% python3 -q
>>> import numpy as np
>>> import numpy.linalg as la
>>> np.set_printoptions(suppress=True, linewidth=200)
>>> m1 = np.loadtxt("block6.csv", delimiter=",")
>>> m1
array([[  0.2,   0.3,  -0.2,   0.4,   1.1,  -1.2,  -0.2,  -0.6,  -1.5,   0.4,   7.5],
       [  0.4,  -1.2,   1.5,  -0.5,   0.9,   0.1,   1.8,   0.4,   0. ,  -2.1,   7.5],
       [ -0.3,   2. ,   0.1,   0.5,   1.2,  -0.3,   0. ,  -1.1,  -0.6,  -1.2,  -0.5],
       [ -0.6,  -0.3,  -0.1,  -1.2,  -0.6,  -0.9,  -1.3,  -0.8,  -0.3,  -0.4,   2.5],
       [ -0.3,   0.6,   0.6,  -0.2,  -0.1,  -0.7,   0.5,  -0.3,   0. ,   0.9, -10. ],
       [  0.3,  -1.4,  -1.6,  -0.7,   1.3,   0.3,  -0.5,  -2.2,   0.4,  -0.4,  -9.5],
       [ -1.4,   2.1,  -0.7,   0.8,   0.4,  -1.1,  -0.1,   0. ,   0.8,  -1.3,   2. ],
       [  0.2,   0. ,  -0.6,  -0.6,   1.6,  -0.4,  -0.7,   0.9,   0. ,  -1. ,   2. ],
       [ -1.6,  -2. ,   0.8,  -1.1,   0.4,  -0.4,   0.9,  -0.7,  -0.4,  -0.1,  -1. ],
       [ -1.6,  -1.5,  -0.5,  -1.2,   0.4,  -1.9,   0. ,   0.7,  -0.4,  -2.2,  -3. ],
       [  0.9,   1.2,  -0.7,   0.2,  -0.4,   2.5,  -0.7,  -0.9,   1.6,  -0.4, -10.5]])
>>> # column 10 is much longer than the rest
>>> Uu, s, Vh = la.svd(m1)
>>> np.argmax(s[:-1] / (s[1:] + 1e-6)) + 1
np.int64(10)
>>> Y = Uu[:, :10] @ np.diag(s[:10]) @ Vh[:10]
>>> la.matrix_rank(Y)
np.int64(10)
>>> round(float(la.norm(m1 - Y) / la.norm(m1)), 2)
0.0
>>> rng = np.random.default_rng(683)
>>> idx = rng.permutation(11)
>>> idx
array([ 5,  6,  1,  2,  0,  7,  9,  3,  8,  4, 10])
>>> Y = m1[idx][:, idx]
>>> np.round(la.det(Y), 2), round(float(la.det(m1[idx])), 2)
(np.float64(-1632.72), -1632.72)
>>> np.diag(Y)
array([  0.3,  -0.1,  -1.2,   0.1,   0.2,   0.9,  -2.2,  -1.2,  -0.4,  -0.1, -10.5])
>>> Y
array([[  0.3,  -0.5,  -1.4,  -1.6,   0.3,  -2.2,  -0.4,  -0.7,   0.4,   1.3,  -9.5],
       [ -1.1,  -0.1,   2.1,  -0.7,  -1.4,   0. ,  -1.3,   0.8,   0.8,   0.4,   2. ],
       [  0.1,   1.8,  -1.2,   1.5,   0.4,   0.4,  -2.1,  -0.5,   0. ,   0.9,   7.5],
       [ -0.3,   0. ,   2. ,   0.1,  -0.3,  -1.1,  -1.2,   0.5,  -0.6,   1.2,  -0.5],
       [ -1.2,  -0.2,   0.3,  -0.2,   0.2,  -0.6,   0.4,   0.4,  -1.5,   1.1,   7.5],
       [ -0.4,  -0.7,   0. ,  -0.6,   0.2,   0.9,  -1. ,  -0.6,   0. ,   1.6,   2. ],
       [ -1.9,   0. ,  -1.5,  -0.5,  -1.6,   0.7,  -2.2,  -1.2,  -0.4,   0.4,  -3. ],
       [ -0.9,  -1.3,  -0.3,  -0.1,  -0.6,  -0.8,  -0.4,  -1.2,  -0.3,  -0.6,   2.5],
       [ -0.4,   0.9,  -2. ,   0.8,  -1.6,  -0.7,  -0.1,  -1.1,  -0.4,   0.4,  -1. ],
       [ -0.7,   0.5,   0.6,   0.6,  -0.3,  -0.3,   0.9,  -0.2,   0. ,  -0.1, -10. ],
       [  2.5,  -0.7,   1.2,  -0.7,   0.9,  -0.9,  -0.4,   0.2,   1.6,  -0.4, -10.5]])
>>> np.trace(Y)
np.float64(-14.2)
>>> np.allclose(Y, m1)
False
>>> F = np.array([[-6, 7, 2, -7, 0, -6],
...     [-3, 1, 9, 3, 0, -2],
...     [-9, -8, 9, -7, 0, -3],
...     [-9, -3, -1, -1, 0, -2],
...     [0, 0, 0, 0, -1, 0],
...     [8, 0, -4, 1, 0, 9]])
>>> gram = F.T @ F
>>> gram
array([[ 271,   54, -143,  113,    0,  159],
       [  54,  123,  -46,   13,    0,  -14],
       [-143,  -46,  183,  -53,    0,  -91],
       [ 113,   13,  -53,  109,    0,   68],
       [   0,    0,    0,    0,    1,    0],
       [ 159,  -14,  -91,   68,    0,  134]])
>>> np.round(la.svd(F, compute_uv=False) ** 2, 2)
array([530.15, 140.68,  87.52,  49.57,  12.08,   1.  ])
>>> np.diag(gram)
array([271, 123, 183, 109,   1, 134])
>>> la.matrix_rank(gram)
np.int64(6)
>>> F.inv()
Traceback (most recent call last):
  File "<python-input-26>", line 1, in <module>
    F.inv()
    ^^^^^
AttributeError: 'numpy.ndarray' object has no attribute 'inv'
>>> np.allclose(F @ F.T, F.T @ F)
False
>>> F @ F
array([[  12,  -30,  100,   50,    0,  -24],
       [-109, -101,   89,  -44,    0,  -35],
       [  36, -122,   10,  -20,    0,   30],
       [  65,  -55,  -45,   60,    0,   47],
       [   0,    0,    0,    0,    1,    0],
       [  51,   85,  -57,  -20,    0,   43]])
>>> np.allclose(F, F.T)
False
>>> np.round(la.det(F), 2)
np.float64(62512.0)
>>> assert F == F.T
Traceback (most recent call last):
  File "<python-input-31>", line 1, in <module>
    assert F == F.T
           ^^^^^^^^
ValueError: The truth value of an array with more than one element is ambiguous. Use a.any() or a.all()
>>> F @ F
array([[  12,  -30,  100,   50,    0,  -24],
       [-109, -101,   89,  -44,    0,  -35],
       [  36, -122,   10,  -20,    0,   30],
       [  65,  -55,  -45,   60,    0,   47],
       [   0,    0,    0,    0,    1,    0],
       [  51,   85,  -57,  -20,    0,   43]])
>>> x0 = np.array([0, 2, 8, 5, 1, 2])
>>> target = F @ x0
>>> target
array([-17,  85,  15, -23,  -1,  -9])
>>> np.round(la.solve(F, target), 2) + 0
array([0., 2., 8., 5., 1., 2.])
>>> np.round(la.solve(F, F[:, 4]), 2)
array([-0.,  0., -0.,  0.,  1.,  0.])
>>> np.round(la.solve(F.T, F[1]), 2) + 0
array([0., 1., 0., 0., 0., 0.])
>>> np.round(la.solve(F, -3 * target), 2) + 0
array([  0.,  -6., -24., -15.,  -3.,  -6.])
